$ ipython --no-banner

In [1]: import numpy as np

In [2]: np.set_printoptions(suppress=True, linewidth=160)

In [3]: def tidy(a):
   ...:     return np.round(a, 2) + 0
   ...: 

In [4]: feats = np.load("data.npy")

In [5]: print(feats)
[[ 0.1   0.6   1.5 ]
 [ 0.    0.3  -0.8 ]
 [ 0.5  -0.9  -1.2 ]
 [ 0.    0.58  1.52]]

In [6]: M2 = np.c_[feats[:, :2] @ np.array([[1, -1], [0, 1]]), np.array([-2, 3, -2, -2])]

In [7]: print(M2)
[[ 0.1   0.5  -2.  ]
 [ 0.    0.3   3.  ]
 [ 0.5  -1.4  -2.  ]
 [ 0.    0.58 -2.  ]]

In [8]: print(tidy(np.linalg.norm(np.linalg.qr(feats)[0].T @ M2, axis=0) ** 2 / ((M2 ** 2).sum(axis=0) + 1e-12)))
[1. 1. 1.]

In [9]: print(tidy(np.linalg.norm(M2[1], 1)), tidy(np.linalg.norm(M2[1], np.inf)))
3.3 3.0

In [10]: print(np.linalg.norm(M2, axis=1).argmax())
1

In [11]: print(tidy(M2[1] @ M2[3]))
-5.83

In [12]: print(tidy(np.linalg.norm(M2, 2)))
4.6

In [13]: print(tidy(np.linalg.norm(M2, "nuc")))
6.48

In [14]: print(tidy(np.linalg.norm(M2, 1)), tidy(np.linalg.norm(M2, np.inf)))
9.0 3.9

In [15]: x = np.array([5, 3, 2])

In [16]: target = feats @ x

In [17]: print(tidy(np.linalg.lstsq(feats, target)[0]))
[5. 3. 2.]

In [18]: print(tidy(np.linalg.pinv(feats) @ feats))
[[1. 0. 0.]
 [0. 1. 0.]
 [0. 0. 1.]]

In [19]: print(tidy(target))
[ 5.3  -0.7  -2.6   4.78]

In [20]: print(tidy(np.linalg.solve(feats.T @ feats, feats.T @ target)))
[5. 3. 2.]

In [21]: rng = np.random.default_rng(654)

In [22]: target = target + 0.02 * rng.normal(size=4)

In [23]: print(tidy(target))
[ 5.28 -0.72 -2.58  4.77]

In [24]: beta, *_ = np.linalg.lstsq(feats, target)

In [25]: print(tidy(feats.T @ (target - feats @ beta)))
[0. 0. 0.]

In [26]: print(tidy(beta))
[4.96 2.95 2.01]
